$ ipython --no-banner

In [1]: import numpy as np

In [2]: np.set_printoptions(suppress=True, linewidth=160)

In [3]: E = np.loadtxt("sample8.csv", delimiter=",")

In [4]: E
Out[4]: 
array([[ 0.2 ,  0.2 , -0.3 ],
       [ 0.4 ,  0.9 ,  1.  ],
       [-0.34,  0.36, -2.03],
       [-1.1 , -0.2 ,  0.  ],
       [-0.4 ,  0.4 , -2.1 ],
       [ 0.3 ,  0.2 ,  0.9 ],
       [ 1.4 ,  1.6 , -0.3 ]])

In [5]: u = np.array([-6, -4])

In [6]: np.convolve(E[2], u)
Out[6]: array([ 2.04, -0.8 , 10.74,  8.12])

In [7]: np.round(np.correlate(E[2], E[1], "full"), 2)
Out[7]: array([-0.34,  0.05, -1.84, -1.68, -0.81])

In [8]: np.polyval(u, E[2])
Out[8]: array([-1.96, -6.16,  8.18])

In [9]: np.round(np.cross(E[2, :3], E[1, :3]), 2)
Out[9]: array([ 2.19, -0.47, -0.45])

In [10]: other = np.c_[E[:, :1] @ np.array([[3]]), np.array([1, -1, -1, 0, 0, 1, -2])]

In [11]: other.round(2)
Out[11]: 
array([[ 0.6 ,  1.  ],
       [ 1.2 , -1.  ],
       [-1.02, -1.  ],
       [-3.3 ,  0.  ],
       [-1.2 ,  0.  ],
       [ 0.9 ,  1.  ],
       [ 4.2 , -2.  ]])

In [12]: np.round(np.linalg.norm(np.linalg.qr(E)[0].T @ other, axis=0) ** 2 / ((other ** 2).sum(axis=0) + 1e-12), 2)
Out[12]: array([1.  , 0.56])

In [13]: m1 = np.load("case8.npy")

In [14]: m1
Out[14]: 
array([[-1, -3, -3, -3, -3],
       [ 1,  2, -1,  1, -2],
       [-3,  2,  1,  1,  3],
       [ 2,  1, -3,  0,  0],
       [ 1, -1,  3,  2, -2]])

In [15]: O, vecs = np.linalg.qr(E[:, :1])[0], np.linalg.qr(E[:, 1:])[0]

In [16]: sv = np.linalg.svd(O.T @ vecs, compute_uv=False)

In [17]: np.round(np.linalg.norm(O @ O.T - vecs @ vecs.T, 2), 2)
Out[17]: np.float64(1.0)

In [18]: np.round(np.degrees(np.arccos(sv.clip(0, 1))), 2)
Out[18]: array([36.37])

In [19]: vec = np.array([4, 0, 1, 0, 3])

In [20]: h1 = np.maximum(m1 @ vec, 0)

In [21]: np.maximum(m1 @ (3 * vec), 0)
Out[21]: array([ 0,  0,  0, 15,  3])

In [22]: np.maximum(m1 @ vec, 0) - np.maximum(-m1 @ vec, 0)
Out[22]: array([-16,  -3,  -2,   5,   1])

In [23]: m1 * (h1 > 1e-9)[:, None]
Out[23]: 
array([[ 0,  0,  0,  0,  0],
       [ 0,  0,  0,  0,  0],
       [ 0,  0,  0,  0,  0],
       [ 2,  1, -3,  0,  0],
       [ 1, -1,  3,  2, -2]])

In [24]: h1
Out[24]: array([0, 0, 0, 5, 1])

In [25]: np.flatnonzero(h1 > 1e-9)
Out[25]: array([3, 4])

In [26]: O = m1.astype(float).copy()

In [27]: for j in range(5):
    ...:     O[:, j] -= O[:, :j] @ (O[:, :j].T @ O[:, j])
    ...:     O[:, j] /= np.linalg.norm(O[:, j])
    ...: 

In [28]: np.round(O.T @ m1, 2) + 0
Out[28]: 
array([[ 4.  ,  0.  , -1.  ,  0.75, -2.5 ],
       [ 0.  ,  4.36,  0.69,  2.52,  2.98],
       [ 0.  ,  0.  ,  5.25,  2.67,  0.66],
       [ 0.  ,  0.  ,  0.  ,  0.97, -1.45],
       [ 0.  ,  0.  ,  0.  ,  0.  ,  2.88]])

In [29]: other = np.array([[0, 4, 1], [0, -4, -5]])

In [30]: Z = np.kron(other, m1)

In [31]: Z
Out[31]: 
array([[  0,   0,   0,   0,   0,  -4, -12, -12, -12, -12,  -1,  -3,  -3,  -3,  -3],
       [  0,   0,   0,   0,   0,   4,   8,  -4,   4,  -8,   1,   2,  -1,   1,  -2],
       [  0,   0,   0,   0,   0, -12,   8,   4,   4,  12,  -3,   2,   1,   1,   3],
       [  0,   0,   0,   0,   0,   8,   4, -12,   0,   0,   2,   1,  -3,   0,   0],
       [  0,   0,   0,   0,   0,   4,  -4,  12,   8,  -8,   1,  -1,   3,   2,  -2],
       [  0,   0,   0,   0,   0,   4,  12,  12,  12,  12,   5,  15,  15,  15,  15],
       [  0,   0,   0,   0,   0,  -4,  -8,   4,  -4,   8,  -5, -10,   5,  -5,  10],
       [  0,   0,   0,   0,   0,  12,  -8,  -4,  -4, -12,  15, -10,  -5,  -5, -15],
       [  0,   0,   0,   0,   0,  -8,  -4,  12,   0,   0, -10,  -5,  15,   0,   0],
       [  0,   0,   0,   0,   0,  -4,   4, -12,  -8,   8,  -5,   5, -15, -10,  10]])

In [32]: round(np.linalg.norm(Z, 2), 2), round(float(np.linalg.norm(other, 2) * np.linalg.norm(m1, 2)), 2)
Out[32]: (np.float64(52.49), 52.49)

In [33]: Z.shape
Out[33]: (10, 15)

In [34]: vec = np.array([3, -5, -1, -2, 5])

In [35]: rhs = m1 @ vec

In [36]: beta, lr = np.zeros(5), 1 / np.linalg.norm(m1, 2) ** 2

In [37]: for i in range(10):
    ...:     beta -= lr * m1.T @ (m1 @ beta - rhs)
    ...:     if i % 2 == 0: print(i, round(np.linalg.norm(m1 @ beta - rhs), 2))
    ...: 
0 16.45
2 12.48
4 10.02
6 8.12
8 6.59

In [38]: beta.round(2)
Out[38]: array([ 1.57, -3.3 , -0.71, -2.43,  3.3 ])

In [39]: round(float(np.linalg.cond(m1)), 2)
Out[39]: 10.93

In [40]: A = np.load("arr.npy")

In [41]: A
Out[41]: 
array([[1, 1],
       [5, 0]])

In [42]: vec = np.array([5, 2])

In [43]: A @ np.eye(2)[0]
Out[43]: array([1., 5.])

In [44]: (A * vec).sum(axis=1)
Out[44]: array([ 7, 25])

In [45]: A @ (2 * vec)
Out[45]: array([14, 50])

In [46]: np.linalg.norm(A @ vec) <= np.linalg.norm(A, 2) * np.linalg.norm(vec) + 1e-9
Out[46]: np.True_

In [47]: O, Rm = np.linalg.qr(A)

In [48]: np.round(O.T @ O, 2) + 0
Out[48]: 
array([[1., 0.],
       [0., 1.]])

In [49]: Rm.round(2)
Out[49]: 
array([[-5.1 , -0.2 ],
       [ 0.  , -0.98]])

In [50]: np.round(np.abs(np.diag(Rm)), 2)
Out[50]: array([5.1 , 0.98])

In [51]: O.round(2)
Out[51]: 
array([[-0.2 , -0.98],
       [-0.98,  0.2 ]])

In [52]: round(float(np.trace(O @ O.T)), 2)
Out[52]: 2.0

In [53]: O.shape, Rm.shape
Out[53]: ((2, 2), (2, 2))

In [54]: np.round(O @ Rm, 2) + 0
Out[54]: 
array([[1., 1.],
       [5., 0.]])

In [55]: round(float(np.linalg.det(A.T)), 2)
Out[55]: -5.0

In [56]: np.einsum("ii->", A)
Out[56]: np.int64(1)

In [57]: rng = np.random.default_rng(367671)

In [58]: z = rng.integers(0, 3, 6)

In [59]: K = (z[:, None] == z) * 4 + np.eye(6)

In [60]: K
Out[60]: 
array([[5., 4., 4., 0., 0., 0.],
       [4., 5., 4., 0., 0., 0.],
       [4., 4., 5., 0., 0., 0.],
       [0., 0., 0., 5., 0., 4.],
       [0., 0., 0., 0., 5., 0.],
       [0., 0., 0., 4., 0., 5.]])

In [61]: np.round(np.sort(np.abs(np.linalg.eigvals(K))), 2)
Out[61]: array([ 1.,  1.,  1.,  5.,  9., 13.])

In [62]: np.allclose(K @ K.T, K.T @ K)
Out[62]: True

In [63]: np.round(np.linalg.det(K), 2)
Out[63]: np.float64(585.0)

In [64]: (K + K.T) / 2
Out[64]: 
array([[5., 4., 4., 0., 0., 0.],
       [4., 5., 4., 0., 0., 0.],
       [4., 4., 5., 0., 0., 0.],
       [0., 0., 0., 5., 0., 4.],
       [0., 0., 0., 0., 5., 0.],
       [0., 0., 0., 4., 0., 5.]])

In [65]: np.round(np.linalg.matrix_power(K, 3), 2)
Out[65]: 
array([[733., 732., 732.,   0.,   0.,   0.],
       [732., 733., 732.,   0.,   0.,   0.],
       [732., 732., 733.,   0.,   0.,   0.],
       [  0.,   0.,   0., 365.,   0., 364.],
       [  0.,   0.,   0.,   0., 125.,   0.],
       [  0.,   0.,   0., 364.,   0., 365.]])

In [66]: low = np.linalg.cholesky(K)

In [67]: K / np.sqrt(np.outer(np.diag(K), np.diag(K)))
Out[67]: 
array([[1. , 0.8, 0.8, 0. , 0. , 0. ],
       [0.8, 1. , 0.8, 0. , 0. , 0. ],
       [0.8, 0.8, 1. , 0. , 0. , 0. ],
       [0. , 0. , 0. , 1. , 0. , 0.8],
       [0. , 0. , 0. , 0. , 1. , 0. ],
       [0. , 0. , 0. , 0.8, 0. , 1. ]])

In [68]: round(float(np.prod(np.diag(low)) ** 2), 2), round(np.linalg.det(K), 2)
Out[68]: (585.0, np.float64(585.0))

In [69]: low.round(2)
Out[69]: 
array([[2.24, 0.  , 0.  , 0.  , 0.  , 0.  ],
       [1.79, 1.34, 0.  , 0.  , 0.  , 0.  ],
       [1.79, 0.6 , 1.2 , 0.  , 0.  , 0.  ],
       [0.  , 0.  , 0.  , 2.24, 0.  , 0.  ],
       [0.  , 0.  , 0.  , 0.  , 2.24, 0.  ],
       [0.  , 0.  , 0.  , 1.79, 0.  , 1.34]])

In [70]: np.round(np.diag(low) ** 2, 2)
Out[70]: array([5.  , 1.8 , 1.44, 5.  , 5.  , 1.8 ])

In [71]: def softmax(z):
    ...:     e = np.exp(z - z.max(axis=-1, keepdims=True))
    ...:     return e / e.sum(axis=-1, keepdims=True)
    ...: 

In [72]: np.round(softmax(A).sum(axis=1), 2)
Out[72]: array([1., 1.])

In [73]: S = A @ A.T / np.sqrt(2)

In [74]: np.round(softmax(S), 2) + 0
Out[74]: 
array([[0.11, 0.89],
       [0.  , 1.  ]])

In [75]: softmax(S).round(6).argmax(axis=1)
Out[75]: array([1, 1])

In [76]: Z = np.sign(np.array([[4, 4, 5, 1], [4, 3, 1, 4], [3, 5, 0, 0], [1, 2, 1, 1]]))

In [77]: other = (np.tril(Z, -1) + np.eye(4)) @ (np.triu(Z, 1) + np.eye(4))

In [78]: w = np.array([3, 1, 2, 3])

In [79]: data = np.rint(other * w @ np.linalg.inv(other)) + 0

In [80]: data
Out[80]: 
array([[ 5., -3., -1.,  2.],
       [ 4., -3., -2.,  4.],
       [ 4., -5.,  0.,  4.],
       [ 4., -5., -3.,  7.]])

In [81]: z = rng.permutation(4)

In [82]: z
Out[82]: array([0, 3, 2, 1])

In [83]: other = data[z][:, z]

In [84]: np.diag(other)
Out[84]: array([ 5.,  7.,  0., -3.])

In [85]: np.trace(other)
Out[85]: np.float64(9.0)

In [86]: other = np.linalg.inv(data)

In [87]: np.round(np.linalg.inv(other), 2) + 0
Out[87]: 
array([[ 5., -3., -1.,  2.],
       [ 4., -3., -2.,  4.],
       [ 4., -5.,  0.,  4.],
       [ 4., -5., -3.,  7.]])

In [88]: np.allclose(other, data.T)
Out[88]: False

In [89]: np.round(np.linalg.det(data) * np.linalg.det(other), 2)
Out[89]: np.float64(1.0)

In [90]: np.round(data @ other, 2) + 0
Out[90]: 
array([[1., 0., 0., 0.],
       [0., 1., 0., 0.],
       [0., 0., 1., 0.],
       [0., 0., 0., 1.]])

In [91]: O, Rm = np.linalg.qr(m1)

In [92]: np.round(O @ Rm, 2) + 0
Out[92]: 
array([[-1., -3., -3., -3., -3.],
       [ 1.,  2., -1.,  1., -2.],
       [-3.,  2.,  1.,  1.,  3.],
       [ 2.,  1., -3.,  0.,  0.],
       [ 1., -1.,  3.,  2., -2.]])

In [93]: ang = np.radians(70)

In [94]: Rm = np.eye(4)

In [95]: Rm[3, 3] = Rm[0, 0] = np.cos(ang)

In [96]: Rm[3, 0], Rm[0, 3] = -np.sin(ang), np.sin(ang)

In [97]: Rm.round(2)
Out[97]: 
array([[ 0.34,  0.  ,  0.  ,  0.94],
       [ 0.  ,  1.  ,  0.  ,  0.  ],
       [ 0.  ,  0.  ,  1.  ,  0.  ],
       [-0.94,  0.  ,  0.  ,  0.34]])

In [98]: other = data @ Rm.T

In [99]: np.round(np.abs(other - data).max(axis=0), 2)
Out[99]: array([3.95, 0.  , 0.  , 8.36])

In [100]: np.allclose(np.linalg.norm(data, axis=1), np.linalg.norm(other, axis=1))
Out[100]: True

In [101]: other.round(2)
Out[101]: 
array([[ 3.59, -3.  , -1.  , -4.01],
       [ 5.13, -3.  , -2.  , -2.39],
       [ 5.13, -5.  ,  0.  , -2.39],
       [ 7.95, -5.  , -3.  , -1.36]])

In [102]: np.round(np.linalg.det(Rm), 2), np.round(np.trace(Rm), 2)
Out[102]: (np.float64(1.0), np.float64(2.68))

In [103]: F = np.load("test3.npy")

In [104]: F
Out[104]: 
array([[ 3,  7,  8,  8,  0,  0],
       [ 3,  6, 10,  7,  0,  0],
       [ 3,  6, 10,  7,  0,  0],
       [ 3,  5, 12,  6,  0,  0],
       [ 3,  7,  8,  8,  0,  0],
       [ 3,  7,  8,  8,  0,  0],
       [ 3,  5, 12,  6,  0,  0],
       [ 3,  7,  8,  8,  0,  0],
       [ 3,  7,  8,  8,  0,  0],
       [ 3,  5, 12,  6,  0,  0],
       [ 3,  6, 10,  7,  0,  0],
       [ 3,  7,  8,  8,  0,  0],
       [ 3,  5, 12,  6,  0,  0],
       [ 3,  7,  8,  8,  0,  0],
       [ 3,  6, 10,  7,  0,  0],
       [ 3,  6, 10,  7,  0,  0],
       [ 3,  6, 10,  7,  0,  0],
       [ 3,  5, 12,  6,  0,  0],
       [ 3,  7,  8,  8,  0,  0],
       [ 3,  7,  8,  8,  0,  0],
       [ 3,  7,  8,  8,  0,  0],
       [ 3,  6, 10,  7,  0,  0],
       [ 3,  7,  8,  8,  0,  0],
       [ 3,  5, 12,  6,  0,  0],
       [ 3,  7,  8,  8,  0,  0],
       [ 3,  6, 10,  7,  0,  0],
       [ 3,  7,  8,  8,  0,  0]])

In [105]: F.shape
Out[105]: (27, 6)

In [106]: np.round(np.linalg.svd(F, compute_uv=False), 2) + 0
Out[106]: array([71.79, 10.02,  0.  ,  0.  ,  0.  ,  0.  ])

In [107]: np.linalg.matrix_rank(F)
Out[107]: np.int64(2)

In [108]: np.count_nonzero(F)
Out[108]: np.int64(108)

In [109]: np.abs(F).max()
Out[109]: np.int64(12)

In [110]: F.sum(axis=0)
Out[110]: array([ 81, 169, 256, 196,   0,   0])

In [111]: np.round(F.mean(axis=0), 2)
Out[111]: array([3.  , 6.26, 9.48, 7.26, 0.  , 0.  ])

In [112]: W0 = np.load("a.npy")

In [113]: W0
Out[113]: 
array([[0, 1, 0, 0, 2],
       [0, 0, 0, 1, 0],
       [0, 0, 0, 0, 0],
       [0, 0, 0, 2, 2],
       [0, 2, 0, 0, 0],
       [0, 0, 0, 0, 0],
       [2, 0, 0, 0, 0]])

In [114]: np.round(W0 @ np.linalg.pinv(W0) @ W0, 2) + 0
Out[114]: 
array([[0., 1., 0., 0., 2.],
       [0., 0., 0., 1., 0.],
       [0., 0., 0., 0., 0.],
       [0., 0., 0., 2., 2.],
       [0., 2., 0., 0., 0.],
       [0., 0., 0., 0., 0.],
       [2., 0., 0., 0., 0.]])

In [115]: np.abs(np.diag(np.linalg.qr(W0)[1])) > 1e-9
Out[115]: array([ True,  True, False,  True,  True])

In [116]: np.unique(W0.round(6), axis=0).shape
Out[116]: (6, 5)

In [117]: G = W0.T @ W0

In [118]: G
Out[118]: 
array([[4, 0, 0, 0, 0],
       [0, 5, 0, 0, 2],
       [0, 0, 0, 0, 0],
       [0, 0, 0, 5, 4],
       [0, 2, 0, 4, 8]])

In [119]: np.allclose(G, G.T)
Out[119]: True

In [120]: np.diag(G)
Out[120]: array([4, 5, 0, 5, 8])

In [121]: np.linalg.matrix_rank(G)
Out[121]: np.int64(4)

In [122]: np.round(np.linalg.eigvalsh(G)[::-1], 2)
Out[122]: array([11.22,  5.  ,  4.  ,  1.78,  0.  ])

In [123]: (W0 @ W0.T).shape
Out[123]: (7, 7)

In [124]: round(np.linalg.norm(W0, 2) / np.linalg.norm(W0), 2)
Out[124]: np.float64(0.71)

In [125]: np.argsort(-np.linalg.norm(W0, axis=0).round(6), kind="stable")[:3]
Out[125]: array([4, 1, 3])

In [126]: [round(float(x), 2) for x in np.linalg.svd(W0, compute_uv=False)[:3]]
Out[126]: [3.35, 2.24, 2.0]

In [127]: X = np.array([[0.54, 0.57, 0.51, -0.15, -1.74, -0.42],
     ...:     [0.09, -0.4, 0.25, -0.3, 0.7, -0.18],
     ...:     [0.45, -0.92, 0.89, -0.9, 1.34, -0.66],
     ...:     [-1.53, 0.23, -2.06, 1.45, 1.24, 1.6],
     ...:     [-0.81, -0.36, -0.93, 0.5, 1.62, 0.74]])

In [128]: X
Out[128]: 
array([[ 0.54,  0.57,  0.51, -0.15, -1.74, -0.42],
       [ 0.09, -0.4 ,  0.25, -0.3 ,  0.7 , -0.18],
       [ 0.45, -0.92,  0.89, -0.9 ,  1.34, -0.66],
       [-1.53,  0.23, -2.06,  1.45,  1.24,  1.6 ],
       [-0.81, -0.36, -0.93,  0.5 ,  1.62,  0.74]])

In [129]: U, sv, Vh = np.linalg.svd(X)

In [130]: vecs = Vh[:(sv > 1e-8).sum()]

In [131]: vec = X[4] + 2 * X[2] + rng.integers(2) * np.eye(6)[0]

In [132]: vec.round(2)
Out[132]: array([ 0.09, -2.2 ,  0.85, -1.3 ,  4.3 , -0.58])

In [133]: np.round(np.diag(vecs.T @ vecs), 2)
Out[133]: array([0.18, 0.19, 0.36, 0.23, 0.82, 0.21])

In [134]: np.linalg.matrix_rank(np.vstack([X, vec]))
Out[134]: np.int64(2)

In [135]: np.allclose(vecs.T @ vecs @ vec, vec)
Out[135]: True

In [136]: np.round(vecs.T @ vecs, 2)
Out[136]: 
array([[ 0.18, -0.04,  0.25, -0.18, -0.13, -0.19],
       [-0.04,  0.19, -0.11,  0.14, -0.34,  0.08],
       [ 0.25, -0.11,  0.36, -0.28, -0.06, -0.28],
       [-0.18,  0.14, -0.28,  0.23, -0.08,  0.21],
       [-0.13, -0.34, -0.06, -0.08,  0.82,  0.06],
       [-0.19,  0.08, -0.28,  0.21,  0.06,  0.21]])
